% python3 -q
>>> import numpy as np
>>> np.set_printoptions(suppress=True, linewidth=140)
>>> K = np.array([[0, 0, 0, 0, 0, 0],
...     [1, 3, 0, 0, 0, 0],
...     [3, 0, 0, 0, 0, 0],
...     [1, 0, 0, 3, 0, 0],
...     [3, 0, 3, 0, 1, 0],
...     [1, 3, 3, 3, 2, 3]])
>>> K
array([[0, 0, 0, 0, 0, 0],
       [1, 3, 0, 0, 0, 0],
       [3, 0, 0, 0, 0, 0],
       [1, 0, 0, 3, 0, 0],
       [3, 0, 3, 0, 1, 0],
       [1, 3, 3, 3, 2, 3]])
>>> left, sig, Vh = np.linalg.svd(K)
>>> evecs = Vh[:(sig > 1e-8).sum()]
>>> rng = np.random.default_rng(1684)
>>> vec = K[0] + -1 * K[2] + rng.integers(2) * np.eye(6)[5]
>>> vec
array([-3.,  0.,  0.,  0.,  0.,  0.])
>>> np.round(np.diag(evecs.T @ evecs), 1)
array([1. , 1. , 0.9, 1. , 0.2, 0.9])
>>> round(np.linalg.norm(vec - evecs.T @ evecs @ vec), 1)
np.float64(0.0)
>>> np.linalg.matrix_rank(np.vstack([K, vec]))
np.int64(5)
>>> np.allclose(evecs.T @ evecs @ vec, vec)
True
>>> A = np.load("block2.npy")
>>> A
array([[  7.4,   3.1,   9.2],
       [  0. ,   0.5,  -2.2],
       [  1.6,   0.6,  -2.5],
       [  3.4,   1.3,   5.7],
       [ -0.5,  -0.7,  -4.9],
       [  6.2,   2.8,   9.9],
       [  3.6,   1.5,   6.7],
       [  7.1,   3.2,   9.8],
       [ 10.3,   4.1,  16.8],
       [  2.3,   1.3,   2.2],
       [ 10.5,   4.7,  16.6],
       [  6.1,   3.1,   8.2],
       [  6.6,   2.9,   8.3],
       [  0.3,  -0.7,  -5.6],
       [  7.8,   2.8,   7.3],
       [  1.5,   0.4,  -2. ],
       [  2.4,   0.7,  -0.2],
       [ -3. ,  -1.5, -10.7],
       [  2.2,   1.1,  -1.7],
       [  5.9,   2.8,   7.9],
       [  6. ,   2.1,   6.7],
       [ 10.3,   4.2,  15.1],
       [ -3.3,  -2.1, -12.2],
       [  3.9,   2. ,   5.5],
       [  4.9,   1.7,   4. ],
       [  0.6,   0.4,  -4.9],
       [  4.7,   1.7,   2.8],
       [  7.5,   3.2,   8.7],
       [  7.7,   3.3,  10.5],
       [  2. ,   1. ,   0. ],
       [  3.6,   1.1,   2.5],
       [  1.7,  -0.1,  -2.3]])
>>> Z = A[[3, 23]].astype(float)
>>> for _ in range(7):
...     lab = np.linalg.norm(A[:, None] - Z, axis=-1).argmin(axis=1)
...     Z = np.array([A[lab == j].mean(axis=0) for j in range(2)])
... 
>>> lab
array([1, 0, 0, 1, 0, 1, 1, 1, 1, 0, 1, 1, 1, 0, 1, 0, 0, 0, 0, 1, 1, 1, 0, 1, 1, 0, 1, 1, 1, 0, 0, 0])
>>> np.bincount(lab)
array([14, 18])
>>> Z.round(1)
array([[ 0.8,  0.1, -3.2],
       [ 6.7,  2.8,  8.9]])
>>> Y = np.c_[A[:, :2] @ np.array([[0, 2], [2, 0]]), np.array([1, 0, 0, 0, 2, 0, 1, 1, 2, 0, 3, 3, 3, 3, 3, 0, 1, 2, 1, 2, 3, 0, 3, 1, 0, 0, 2, 0, 2, 2, 3, 3])]
>>> Y
array([[ 6.2, 14.8,  1. ],
       [ 1. ,  0. ,  0. ],
       [ 1.2,  3.2,  0. ],
       [ 2.6,  6.8,  0. ],
       [-1.4, -1. ,  2. ],
       [ 5.6, 12.4,  0. ],
       [ 3. ,  7.2,  1. ],
       [ 6.4, 14.2,  1. ],
       [ 8.2, 20.6,  2. ],
       [ 2.6,  4.6,  0. ],
       [ 9.4, 21. ,  3. ],
       [ 6.2, 12.2,  3. ],
       [ 5.8, 13.2,  3. ],
       [-1.4,  0.6,  3. ],
       [ 5.6, 15.6,  3. ],
       [ 0.8,  3. ,  0. ],
       [ 1.4,  4.8,  1. ],
       [-3. , -6. ,  2. ],
       [ 2.2,  4.4,  1. ],
       [ 5.6, 11.8,  2. ],
       [ 4.2, 12. ,  3. ],
       [ 8.4, 20.6,  0. ],
       [-4.2, -6.6,  3. ],
       [ 4. ,  7.8,  1. ],
       [ 3.4,  9.8,  0. ],
       [ 0.8,  1.2,  0. ],
       [ 3.4,  9.4,  2. ],
       [ 6.4, 15. ,  0. ],
       [ 6.6, 15.4,  2. ],
       [ 2. ,  4. ,  2. ],
       [ 2.2,  7.2,  3. ],
       [-0.2,  3.4,  3. ]])
>>> np.linalg.matrix_rank(np.c_[A, Y])
np.int64(4)
>>> np.linalg.matrix_rank(Y)
np.int64(3)
>>> np.round(np.linalg.norm(np.linalg.qr(A)[0].T @ Y, axis=0) ** 2 / ((Y ** 2).sum(axis=0) + 1e-12), 1)
array([1. , 1. , 0.7])
>>> np.round(np.linalg.norm(Y - A @ np.linalg.lstsq(A, Y)[0], axis=0), 1) + 0
array([0. , 0. , 6.3])
>>> vec = np.array([1, 2, 0])
>>> target = A @ vec
>>> np.round(np.linalg.solve(A.T @ A, A.T @ target), 1) + 0
array([1., 2., 0.])
>>> target = target + 0.3 * rng.normal(size=32)
>>> target.round(1)
array([13.4,  0.8,  2.9,  5.8, -1.6, 12.1,  6.7, 13.7, 18.5,  4.5, 19.5, 12.1, 12.7, -1.4, 13.7,  1.8,  4.6, -5.6,  3.9, 11.8,  9.8, 18.7,
       -7.5,  7.8,  8.8,  1.7,  7.7, 14.3, 13.6,  3.9,  5.6,  1.3])
>>> c, *_ = np.linalg.lstsq(A, target)
>>> np.round(A.T @ (target - A @ c), 1) + 0
array([0., 0., 0.])
>>> c.round()
array([1., 2., 0.])
>>> np.round(np.linalg.norm(target - A @ c), 1)
np.float64(1.9)
>>> c.round(1) + 0
array([1., 2., 0.])
>>> m1 = np.array([[12, 8, -2, -12, -8, 10, -6],
...     [8, 11, -3, -10, -1, -3, -9],
...     [-2, -3, 17, 2, -2, 5, 1],
...     [-12, -10, 2, 15, 7, -9, 11],
...     [-8, -1, -2, 7, 9, -15, 1],
...     [10, -3, 5, -9, -15, 28, 0],
...     [-6, -9, 1, 11, 1, 0, 12]])
>>> m1
array([[ 12,   8,  -2, -12,  -8,  10,  -6],
       [  8,  11,  -3, -10,  -1,  -3,  -9],
       [ -2,  -3,  17,   2,  -2,   5,   1],
       [-12, -10,   2,  15,   7,  -9,  11],
       [ -8,  -1,  -2,   7,   9, -15,   1],
       [ 10,  -3,   5,  -9, -15,  28,   0],
       [ -6,  -9,   1,  11,   1,   0,  12]])
>>> # symmetric
>>> left, sig, Vh = np.linalg.svd(m1)
>>> np.argmax(sig[:-1] / (sig[1:] + 1e-6)) + 1
np.int64(4)
>>> sig.round(1) + 0
array([52.2, 32.7, 14.9,  4.2,  0. ,  0. ,  0. ])
>>> Y = left[:, :4] @ np.diag(sig[:4]) @ Vh[:4]
>>> Y.round(1) + 0
array([[ 12.,   8.,  -2., -12.,  -8.,  10.,  -6.],
       [  8.,  11.,  -3., -10.,  -1.,  -3.,  -9.],
       [ -2.,  -3.,  17.,   2.,  -2.,   5.,   1.],
       [-12., -10.,   2.,  15.,   7.,  -9.,  11.],
       [ -8.,  -1.,  -2.,   7.,   9., -15.,   1.],
       [ 10.,  -3.,   5.,  -9., -15.,  28.,   0.],
       [ -6.,  -9.,   1.,  11.,   1.,   0.,  12.]])
>>> np.linalg.matrix_rank(Y)
np.int64(4)
>>> vals, evecs = np.linalg.eigh(m1)
>>> np.round(np.linalg.svd(m1, compute_uv=False), 1) + 0
array([52.2, 32.7, 14.9,  4.2,  0. ,  0. ,  0. ])
>>> round(vals.sum(), 1), np.trace(m1)
(np.float64(104.0), np.int64(104))
>>> np.round(np.linalg.eigvalsh(m1 + -2 * np.eye(7)), 1)
array([-2. , -2. , -2. ,  2.2, 12.9, 30.7, 50.2])
>>> arr = np.loadtxt("m.csv", delimiter=",")
>>> arr
array([[-5.6,  2.5,  7.9],
       [ 9.3, -3.6,  0.2],
       [-2.4, -8.7, -4.3],
       [-8.6,  5. ,  1.1],
       [ 7.4, -0.3, -6.8],
       [ 6.1,  0. , -8. ],
       [-1.5,  5.2, -8.4],
       [-4.9,  7.6, -4.2],
       [-9.4, -1. ,  3.4],
       [ 8.1, -5.8,  0.7],
       [ 0. , -7.7,  6.3]])
>>> u = np.array([7, 5])
>>> np.polyval(u, arr[10])
array([  5. , -48.9,  49.1])
>>> np.round(np.convolve(arr[10], u), 1)
array([  0. , -53.9,   5.6,  31.5])
>>> vec = np.array([5, 7, -7])
>>> target = arr @ vec
>>> np.round(np.linalg.lstsq(arr, target)[0], 1)
array([ 5.,  7., -7.])
>>> np.round(np.linalg.pinv(arr) @ arr, 1) + 0
array([[1., 0., 0.],
       [0., 1., 0.],
       [0., 0., 1.]])
>>> np.round(np.linalg.solve(arr.T @ arr, arr.T @ target), 1)
array([ 5.,  7., -7.])
>>> target = target + 0.3 * rng.normal(size=11)
>>> target.round(1)
array([-66. ,  19.9, -42.6, -16.1,  82.3,  86.6,  87.5,  58.3, -77.9,  -5.2, -98. ])
>>> c, *_ = np.linalg.lstsq(arr, target)
>>> c.round()
array([ 5.,  7., -7.])
>>> [round(float(np.linalg.norm(np.linalg.solve(arr.T @ arr + lam * np.eye(3), arr.T @ target))), 2) for lam in (0, 1, 10, 100)]
[11.09, 11.06, 10.77, 8.69]
